% python3 -q
>>> import numpy as np
>>> np.set_printoptions(precision=1, suppress=True, linewidth=120, sign=" ")
>>> def rnd(a):
...     return np.round(a, 1) + 0
... 
>>> K = np.loadtxt("layer15.csv", delimiter=",")
>>> K
array([[ 0.4,  0.2,  0.4,  1.1],
       [-2. , -9.5, -1.5,  0.5],
       [ 0. ,  0.2,  0. , -0.6],
       [-0.3,  1.1, -0.3,  1.3],
       [-0.6, -1. , -0.3, -1.1],
       [-0.3,  1.2, -0.5,  1.2],
       [ 1.5, -2.4, -1. ,  0.5],
       [-0.9, -1.2, -0.8, -0.1],
       [ 0.3, -0.6,  0.4, -0.6],
       [-1.3, -2. , -0.5,  1.5],
       [ 0.8, -0.1,  0.3,  0.8],
       [ 0.8, -0.1,  0.5, -1.5],
       [-0.5,  1.9,  1.4,  0.1],
       [ 0.5, -1.6,  2.1, -0.1],
       [ 0. , -1.1,  0. ,  0.5],
       [-0.1, -1.8, -0.2, -0.4],
       [ 1.4,  0.9,  0.5, -0.5],
       [-0.6,  0.5, -0.9, -0.3],
       [-0.4, -0.1, -2.3,  0.8],
       [ 1.2,  0.7, -1.3, -0.3],
       [-0.1,  0.8, -0.5, -0.3],
       [ 0.8, -0.5, -1.2,  0.7],
       [ 0.2, -1.1, -0.1,  1.4],
       [ 1. ,  0.3, -1.6, -0.1],
       [-0.1,  1. , -0.8, -0.4],
       [ 1.9, -0.7,  1.5,  0.1],
       [-1.4, -0.5,  1.7, -0.5],
       [ 1.4,  0.6, -1.8,  1.4],
       [ 0. ,  0.4,  0.6,  1. ],
       [-0.5, -1.5,  0.8,  0.7]])
>>> u, v = K[1], K[25]
>>> rnd(u @ u)
np.float64(96.8)
>>> rnd(u @ v)
np.float64(0.6)
>>> p = (u @ v) / (u @ u) * u
>>> rnd(np.outer(u, v))
array([[ -3.8,   1.4,  -3. ,  -0.2],
       [-18. ,   6.6, -14.2,  -1. ],
       [ -2.8,   1. ,  -2.2,  -0.2],
       [  1. ,  -0.4,   0.8,   0. ]])
>>> rnd((v - p) @ u)
np.float64(0.0)
>>> rnd(v - p)
array([ 1.9, -0.6,  1.5,  0.1])
>>> J = np.loadtxt("data.csv", delimiter=",")
>>> J
array([[  0.,  -8.,   0., -16.,  -8., -16.],
       [  0.,   1.,   0.,   2.,   1.,   2.],
       [  0.,   9.,   0.,  18.,   9.,  18.],
       [  0.,  -9.,   0., -18.,  -9., -18.]])
>>> left, sig, Vh = np.linalg.svd(J)
>>> rnd(sig)
array([ 47.6,   0. ,   0. ,   0. ])
>>> M2 = left[:, :1] @ np.diag(sig[:1]) @ Vh[:1]
>>> np.linalg.matrix_rank(J, rtol=0.05)
np.int64(1)
>>> rk = np.linalg.matrix_rank(J)
>>> rk
np.int64(1)
>>> N = np.linalg.svd(J)[2][rk:].T
>>> N.shape
(6, 5)
>>> np.allclose(J @ N, 0)
True
>>> [int(np.linalg.matrix_rank(np.delete(J, i, axis=0))) for i in range(4)]
[1, 1, 1, 1]
>>> np.linalg.matrix_rank(J.T @ J), np.linalg.matrix_rank(J @ J.T)
(np.int64(1), np.int64(1))
>>> u = np.array([1, 1])
>>> np.cross(J[0, :3], J[2, :3])
array([-0.,  0.,  0.])
>>> np.polyval(u, J[0])
array([  1.,  -7.,   1., -15.,  -7., -15.])
>>> np.correlate(J[0], J[2], "full")
array([   0., -144.,  -72., -432., -288., -720., -288., -432.,  -72., -144.,    0.])
>>> J - J[0]
array([[ 0.,  0.,  0.,  0.,  0.,  0.],
       [ 0.,  9.,  0., 18.,  9., 18.],
       [ 0., 17.,  0., 34., 17., 34.],
       [ 0., -1.,  0., -2., -1., -2.]])
>>> J.sum(axis=0)
array([  0.,  -7.,   0., -14.,  -7., -14.])
>>> np.diff(J, axis=0)
array([[  0.,   9.,   0.,  18.,   9.,  18.],
       [  0.,   8.,   0.,  16.,   8.,  16.],
       [  0., -18.,   0., -36., -18., -36.]])
>>> rnd(np.linalg.norm(J))
np.float64(47.6)
>>> np.abs(J).max()
np.float64(18.0)
>>> X = np.load("case4.npy")
>>> X
array([[ 1. , -0.8, -0.7],
       [ 1. , -0.9, -1. ],
       [ 0.7, -0.3,  0.5],
       [ 1. , -0.9,  0.3],
       [-0.7,  0.1, -1. ],
       [ 1. , -0.9, -0.9],
       [ 0.6, -0.3,  0.3],
       [-0.9,  0.9,  0.9],
       [ 0.7, -0.8, -1. ],
       [ 0.4, -0.1,  0.6],
       [ 0.9, -0.7, -0.8],
       [ 0.9, -0.8, -0.7],
       [-0.9,  0.6, -0.8],
       [-1. ,  0.9,  0.5],
       [ 0.7, -0.4,  0. ],
       [-1. ,  0.9,  1. ],
       [ 1. , -1. , -0.7],
       [-0.5,  0.3,  0.1],
       [ 0.9, -0.6, -0.1],
       [ 0.4, -0.2,  0.2],
       [-0.5,  0.4,  0.8],
       [ 1. , -1. , -0.9],
       [-0.1,  0.5,  1. ],
       [ 1. , -1. , -0.5],
       [-0.7,  0.7,  1. ]])
>>> dist = np.linalg.norm(X[:, None] - X[None], axis=-1)
>>> np.flatnonzero(dist[19] < dist.mean() / 2)
array([  2,   6,   9,  14,  18,  19])
>>> dist.mean(axis=1).argmax()
np.int64(15)
>>> rnd(np.linalg.norm(X, axis=1))
array([ 1.5,  1.7,  0.9,  1.4,  1.2,  1.6,  0.7,  1.6,  1.5,  0.7,  1.4,  1.4,  1.3,  1.4,  0.8,  1.7,  1.6,  0.6,
        1.1,  0.5,  1. ,  1.7,  1.1,  1.5,  1.4])
>>> dist[19].round(6).argsort(kind="stable")[:4]
array([ 19,   6,   9,  14])
>>> rnd(dist[:5, :5])
array([[ 0. ,  0.3,  1.3,  1. ,  1.9],
       [ 0.3,  0. ,  1.6,  1.3,  2. ],
       [ 1.3,  1.6,  0. ,  0.7,  2.1],
       [ 1. ,  1.3,  0.7,  0. ,  2.4],
       [ 1.9,  2. ,  2.1,  2.4,  0. ]])
>>> rnd(dist[19])
array([ 1.2,  1.5,  0.4,  0.9,  1.7,  1.4,  0.2,  1.8,  1.4,  0.4,  1.2,  1.2,  1.8,  1.8,  0.4,  2. ,  1.3,  1. ,
        0.7,  0. ,  1.2,  1.5,  1.2,  1.2,  1.6])
>>> rnd(np.linalg.norm(X - X.mean(axis=0), axis=1))
array([ 1.1,  1.4,  0.7,  1.1,  1.4,  1.3,  0.5,  1.9,  1.2,  0.7,  1.1,  1.1,  1.6,  1.8,  0.5,  2. ,  1.2,  0.9,
        0.7,  0.3,  1.3,  1.3,  1.3,  1.1,  1.7])
>>> np.linalg.matrix_rank(dist ** 2)
np.int64(5)
>>> vec = np.array([2, 2, 0])
>>> rhs = X @ vec
>>> rnd(rhs)
array([ 0.4,  0.2,  0.8,  0.2, -1.2,  0.2,  0.6,  0. , -0.2,  0.6,  0.4,  0.2, -0.6, -0.2,  0.6, -0.2,  0. , -0.4,
        0.6,  0.4, -0.2,  0. ,  0.8,  0. ,  0. ])
>>> rnd(np.linalg.pinv(X) @ X)
array([[ 1.,  0.,  0.],
       [ 0.,  1.,  0.],
       [ 0.,  0.,  1.]])
>>> rnd(np.linalg.solve(X.T @ X, X.T @ rhs))
array([ 2.,  2.,  0.])
>>> rng = np.random.default_rng(89365)
>>> rhs = rhs + 0.1 * rng.normal(size=25)
>>> rnd(rhs)
array([ 0.2,  0.3,  0.9,  0.4, -1.2,  0.2,  0.6,  0.3, -0.3,  0.6,  0.4,  0.2, -0.5, -0.3,  0.6, -0.3,  0.2, -0.3,
        0.5,  0.5, -0.2,  0. ,  1. ,  0. , -0.1])
>>> beta, *_ = np.linalg.lstsq(X, rhs)
>>> rnd(X.T @ (rhs - X @ beta))
array([ 0.,  0.,  0.])
>>> beta.round()
array([ 2.,  2.,  0.])
>>> [round(float(np.linalg.norm(np.linalg.solve(X.T @ X + lam * np.eye(3), X.T @ rhs))), 2) for lam in (0, 1, 10, 100)]
[2.7, 0.78, 0.33, 0.06]
>>> P = X @ np.linalg.solve(X.T @ X, X.T)
>>> np.allclose(P @ P, P)
True
>>> rnd(P @ X[:, 0])
array([ 1. ,  1. ,  0.7,  1. , -0.7,  1. ,  0.6, -0.9,  0.7,  0.4,  0.9,  0.9, -0.9, -1. ,  0.7, -1. ,  1. , -0.5,
        0.9,  0.4, -0.5,  1. , -0.1,  1. , -0.7])
>>> rnd(np.linalg.eigvalsh(P))
array([ 0.,  0.,  0.,  0.,  0.,  0.,  0.,  0.,  0.,  0.,  0.,  0.,  0.,  0.,  0.,  0.,  0.,  0.,  0.,  0.,  0.,  0.,
        1.,  1.,  1.])
>>> gram = np.cov(X, rowvar=False)
>>> rnd(np.linalg.eigvalsh(gram)[::-1])
array([ 1.3,  0.3,  0. ])
>>> gram.shape
(3, 3)
>>> M2 = X / np.linalg.norm(X, axis=1, keepdims=True)
>>> gram = M2 @ M2.T
>>> rnd(np.linalg.norm(M2, axis=1))
array([ 1.,  1.,  1.,  1.,  1.,  1.,  1.,  1.,  1.,  1.,  1.,  1.,  1.,  1.,  1.,  1.,  1.,  1.,  1.,  1.,  1.,  1.,
        1.,  1.,  1.])
>>> rnd(np.degrees(np.arccos(np.clip(gram[12, 14], -1, 1))))
np.float64(143.3)
>>> M = np.load("run12.npy")
>>> M
array([[-0.8,  0.1, -3.2,  0.6,  1. ],
       [ 0.1,  0.3, -1.1,  3.2,  4.5],
       [-3.2, -1.1, -4. ,  1.3, -5.2],
       [ 0.6,  3.2,  1.3, -5.2, -1.5],
       [ 1. ,  4.5, -5.2, -1.5,  1.7]])
>>> vals, evecs = np.linalg.eigh(M)
>>> vec = np.array([-1, -2, -7, -7, -9])
>>> np.abs(M).sum(axis=1).max(), rnd(np.abs(vals).max())
(np.float64(14.8), np.float64(8.1))
>>> rnd(vec @ M @ vec / (vec @ vec)), rnd(vals[0]), rnd(vals[-1])
(np.float64(-4.5), np.float64(-8.0), np.float64(8.1))
>>> vec @ M @ vec
np.float64(-826.7)
>>> rnd(np.linalg.eigvalsh(M[1:, 1:]))
array([-8. , -7.1,  0.4,  7.5])
>>> rnd(np.linalg.det(M))
np.float64(-528.1)
>>> rnd(np.abs(np.linalg.eigvals(M)).max())
np.float64(8.1)
>>> left, sig, Vh = np.linalg.svd(J)
>>> evecs = Vh[:(sig > 1e-8).sum()]
>>> vec = J[0] + -1 * J[1] + rng.integers(2) * np.eye(6)[3]
>>> vec
array([  0.,  -9.,   0., -17.,  -9., -18.])
>>> np.linalg.matrix_rank(np.vstack([J, vec]))
np.int64(2)
>>> rnd(np.linalg.norm(vec - evecs.T @ evecs @ vec))
np.float64(0.8)
>>> vals, evecs = np.linalg.eig(M)
>>> rnd(np.sort(np.linalg.eigvals(M.T)))
array([-8. , -8. , -1. ,  1. ,  8.1])
>>> rnd(np.prod(vals))
np.float64(-528.1)
>>> rnd(M @ evecs[:, 0] - vals[0] * evecs[:, 0])
array([ 0.,  0.,  0.,  0.,  0.])
>>> np.kron(np.eye(2, dtype=int), M)
array([[-0.8,  0.1, -3.2,  0.6,  1. , -0. ,  0. , -0. ,  0. ,  0. ],
       [ 0.1,  0.3, -1.1,  3.2,  4.5,  0. ,  0. , -0. ,  0. ,  0. ],
       [-3.2, -1.1, -4. ,  1.3, -5.2, -0. , -0. , -0. ,  0. , -0. ],
       [ 0.6,  3.2,  1.3, -5.2, -1.5,  0. ,  0. ,  0. , -0. , -0. ],
       [ 1. ,  4.5, -5.2, -1.5,  1.7,  0. ,  0. , -0. , -0. ,  0. ],
       [-0. ,  0. , -0. ,  0. ,  0. , -0.8,  0.1, -3.2,  0.6,  1. ],
       [ 0. ,  0. , -0. ,  0. ,  0. ,  0.1,  0.3, -1.1,  3.2,  4.5],
       [-0. , -0. , -0. ,  0. , -0. , -3.2, -1.1, -4. ,  1.3, -5.2],
       [ 0. ,  0. ,  0. , -0. , -0. ,  0.6,  3.2,  1.3, -5.2, -1.5],
       [ 0. ,  0. , -0. , -0. ,  0. ,  1. ,  4.5, -5.2, -1.5,  1.7]])
>>> rnd(np.linalg.eigvals(M))
array([ 8.1,  1. , -1. , -8. , -8. ])
>>> A = np.load("m.npy")
>>> A
array([[-1,  1,  0,  0],
       [-1,  0,  0,  0],
       [ 0,  0, -1,  1],
       [ 0,  0, -1,  0]])
>>> # 2 groups of indices that never mix
>>> P = np.triu(np.array([[1, -1, 2, -3], [3, -1, -3, 1], [2, -1, 0, -2], [3, 2, 3, -3]]), 1) + np.eye(4)
>>> M2 = P @ A @ np.linalg.inv(P)
>>> rnd(np.linalg.det(M2))
np.float64(1.0)
>>> P @ A - A @ P
array([[ 1., -1.,  6., -2.],
       [ 0., -1.,  4., -6.],
       [ 0.,  0.,  2., -2.],
       [ 0.,  0.,  0., -2.]])
>>> u = np.array([0, 2])
>>> np.array([np.convolve(row, u, "same") for row in A])
array([[ 0, -2,  2,  0],
       [ 0, -2,  0,  0],
       [ 0,  0,  0, -2],
       [ 0,  0,  0, -2]])
>>> np.correlate(A[1], A[0], "full")
array([ 0,  0, -1,  1,  0,  0,  0])
>>> arr = np.loadtxt("test2.csv", delimiter=",")
>>> arr
array([[-1.,  0.],
       [ 1.,  2.]])
>>> gram = arr.T @ arr
>>> np.allclose(gram, gram.T)
True
>>> np.linalg.matrix_rank(gram)
np.int64(2)
>>> rnd(np.linalg.eigvalsh(gram)[::-1])
array([ 5.2,  0.8])
>>> np.diag(gram)
array([ 2.,  4.])
>>> (arr @ arr.T).shape
(2, 2)
>>> M2 = np.array([[-2, -6], [-7, -7]])
>>> arr @ M2
array([[  2.,   6.],
       [-16., -20.]])
>>> M2.T @ arr.T
array([[  2., -16.],
       [  6., -20.]])
>>> np.einsum("ij,ij->i", arr, arr)
array([ 1.,  5.])
>>> T = np.stack([arr, -1 * arr, arr[::-1]])
>>> T.shape
(3, 2, 2)
>>> (T @ arr.T).shape
(3, 2, 2)
